$ ipython --no-banner

In [1]: import numpy as np

In [2]: np.set_printoptions(precision=4, suppress=True, linewidth=160)

In [3]: data = np.load("m.npy")

In [4]: data
Out[4]: 
array([[-0.3354,  0.4172,  0.6155, -0.0269,  0.5778],
       [ 0.2795, -0.7388,  0.3753,  0.3703,  0.3132],
       [-0.7267, -0.1775,  0.1992,  0.4044, -0.487 ],
       [ 0.1677, -0.1396,  0.5968, -0.6154, -0.4663],
       [-0.5031, -0.4787, -0.2907, -0.5656,  0.3368]])

In [5]: Uu, sigma, VT = np.linalg.svd(data, full_matrices=False)

In [6]: (sigma > 1e-8).sum()
Out[6]: np.int64(5)

In [7]: np.round(VT @ VT.T, 4) + 0
Out[7]: 
array([[1., 0., 0., 0., 0.],
       [0., 1., 0., 0., 0.],
       [0., 0., 1., 0., 0.],
       [0., 0., 0., 1., 0.],
       [0., 0., 0., 0., 1.]])

In [8]: Uu.shape, sigma.shape, VT.shape
Out[8]: ((5, 5), (5,), (5, 5))

In [9]: np.allclose(Uu * sigma @ VT, data)
Out[9]: True

In [10]: sigma
Out[10]: array([1., 1., 1., 1., 1.])

In [11]: np.cumsum(sigma ** 2) / np.sum(sigma ** 2)
Out[11]: array([0.2, 0.4, 0.6, 0.8, 1. ])

In [12]: np.round(data[:, 0] @ data[:, 1], 4)
Out[12]: np.float64(-0.0)

In [13]: np.linalg.pinv(data)
Out[13]: 
array([[-0.3354,  0.2795, -0.7267,  0.1677, -0.5031],
       [ 0.4172, -0.7388, -0.1775, -0.1396, -0.4787],
       [ 0.6155,  0.3753,  0.1992,  0.5968, -0.2907],
       [-0.0269,  0.3703,  0.4044, -0.6154, -0.5656],
       [ 0.5778,  0.3132, -0.487 , -0.4663,  0.3368]])

In [14]: np.linalg.svd(data, compute_uv=False)
Out[14]: array([1., 1., 1., 1., 1.])

In [15]: np.round(data.T @ data, 4) + 0
Out[15]: 
array([[1., 0., 0., 0., 0.],
       [0., 1., 0., 0., 0.],
       [0., 0., 1., 0., 0.],
       [0., 0., 0., 1., 0.],
       [0., 0., 0., 0., 1.]])

In [16]: np.linalg.norm(data, axis=0)
Out[16]: array([1., 1., 1., 1., 1.])

In [17]: round(np.einsum("ii->", data), 4)
Out[17]: np.float64(-1.1537)

In [18]: np.round(np.linalg.det(data[::-1]), 4)
Out[18]: np.float64(1.0)

In [19]: round(np.linalg.det(2 * data), 4), round(float(np.linalg.det(data)), 4)
Out[19]: (np.float64(32.0), 1.0)

In [20]: round(float(np.linalg.eigvals(data).sum().real), 4)
Out[20]: -1.1537

In [21]: T = np.stack([data, -3 * data, data[::-1]])

In [22]: T.shape
Out[22]: (3, 5, 5)

In [23]: np.einsum("bij,cij->bc", T, T)
Out[23]: 
array([[  5., -15.,   1.],
       [-15.,  45.,  -3.],
       [  1.,  -3.,   5.]])

In [24]: np.linalg.det(T)
Out[24]: array([   1., -243.,    1.])
